$ ipython --no-banner

In [1]: import numpy as np

In [2]: import numpy.linalg as la

In [3]: np.set_printoptions(suppress=True, linewidth=200)

In [4]: def rd(a):
   ...:     return np.round(a, 2) + 0
   ...: 

In [5]: X = np.load("out0.npy")

In [6]: X
Out[6]: 
array([[ 2.05, -2.  , -1.  , -2.  ,  2.  , -3.  , -3.  ],
       [ 2.  ,  2.05,  0.  , -3.  , -3.  , -2.  ,  3.  ],
       [ 0.  ,  2.  ,  2.05, -3.  , -2.  , -2.  , -1.  ],
       [ 3.  ,  3.  , -3.  ,  0.05,  3.  ,  2.  ,  2.  ],
       [-1.  ,  3.  ,  0.  , -2.  ,  1.05, -1.  , -1.  ],
       [ 3.  ,  0.  , -3.  ,  1.  , -2.  , -2.95, -2.  ],
       [ 2.  , -2.  , -1.  , -2.  ,  2.  , -3.  , -2.95]])

In [7]: la.matrix_rank(X, rtol=0.1)
Out[7]: np.int64(6)

In [8]: np.argsort(-la.norm(X, axis=0).round(6), kind="stable")[:3]
Out[8]: array([5, 6, 4])

In [9]: Uu, sv, VT = la.svd(X)

In [10]: np.argmax(sv[:-1] / (sv[1:] + 1e-6)) + 1
Out[10]: np.int64(6)

In [11]: rd(sv)
Out[11]: array([9.25, 7.58, 7.02, 5.27, 3.27, 1.16, 0.  ])

In [12]: M2 = Uu[:, :6] @ np.diag(sv[:6]) @ VT[:6]

In [13]: rd(M2)
Out[13]: 
array([[ 2.05, -2.  , -1.  , -2.  ,  2.  , -3.  , -3.  ],
       [ 2.  ,  2.05,  0.  , -3.  , -3.  , -2.  ,  3.  ],
       [ 0.  ,  2.  ,  2.05, -3.  , -2.  , -2.  , -1.  ],
       [ 3.  ,  3.  , -3.  ,  0.05,  3.  ,  2.  ,  2.  ],
       [-1.  ,  3.  ,  0.  , -2.  ,  1.05, -1.  , -1.  ],
       [ 3.  ,  0.  , -3.  ,  1.  , -2.  , -2.95, -2.  ],
       [ 2.  , -2.  , -1.  , -2.  ,  2.  , -3.  , -2.95]])

In [14]: la.matrix_rank(M2)
Out[14]: np.int64(6)

In [15]: la.matrix_rank(X, rtol=0.05)
Out[15]: np.int64(6)

In [16]: rd(la.norm(X - M2, 2)), rd(sv[6])
Out[16]: (np.float64(0.0), np.float64(0.0))

In [17]: M2 = X / np.sqrt((X ** 2).mean(axis=1, keepdims=True))

In [18]: la.matrix_rank(M2) == la.matrix_rank(X)
Out[18]: np.True_

In [19]: la.matrix_rank(X - X.mean(axis=1, keepdims=True))
Out[19]: np.int64(6)

In [20]: rd(M2[3])
Out[20]: array([ 1.2 ,  1.2 , -1.2 ,  0.02,  1.2 ,  0.8 ,  0.8 ])

In [21]: rng = np.random.default_rng(57)

In [22]: lab = rng.permutation(7)

In [23]: lab
Out[23]: array([1, 2, 0, 4, 6, 3, 5])

In [24]: M2 = X[lab][:, lab]

In [25]: rd(la.det(M2)), rd(la.det(X[lab]))
Out[25]: (np.float64(-29.15), np.float64(29.15))

In [26]: np.diag(M2)
Out[26]: array([ 2.05,  2.05,  2.05,  1.05, -2.95,  0.05, -2.95])

In [27]: np.allclose(M2, X)
Out[27]: False

In [28]: M2
Out[28]: 
array([[ 2.05,  0.  ,  2.  , -3.  ,  3.  , -3.  , -2.  ],
       [ 2.  ,  2.05,  0.  , -2.  , -1.  , -3.  , -2.  ],
       [-2.  , -1.  ,  2.05,  2.  , -3.  , -2.  , -3.  ],
       [ 3.  ,  0.  , -1.  ,  1.05, -1.  , -2.  , -1.  ],
       [-2.  , -1.  ,  2.  ,  2.  , -2.95, -2.  , -3.  ],
       [ 3.  , -3.  ,  3.  ,  3.  ,  2.  ,  0.05,  2.  ],
       [ 0.  , -3.  ,  3.  , -2.  , -2.  ,  1.  , -2.95]])

In [29]: rd(np.sort(np.abs(la.eigvals(M2))))
Out[29]: array([0.05, 0.43, 3.21, 3.21, 4.09, 5.63, 5.63])

In [30]: rd(np.trace(M2))
Out[30]: np.float64(1.35)
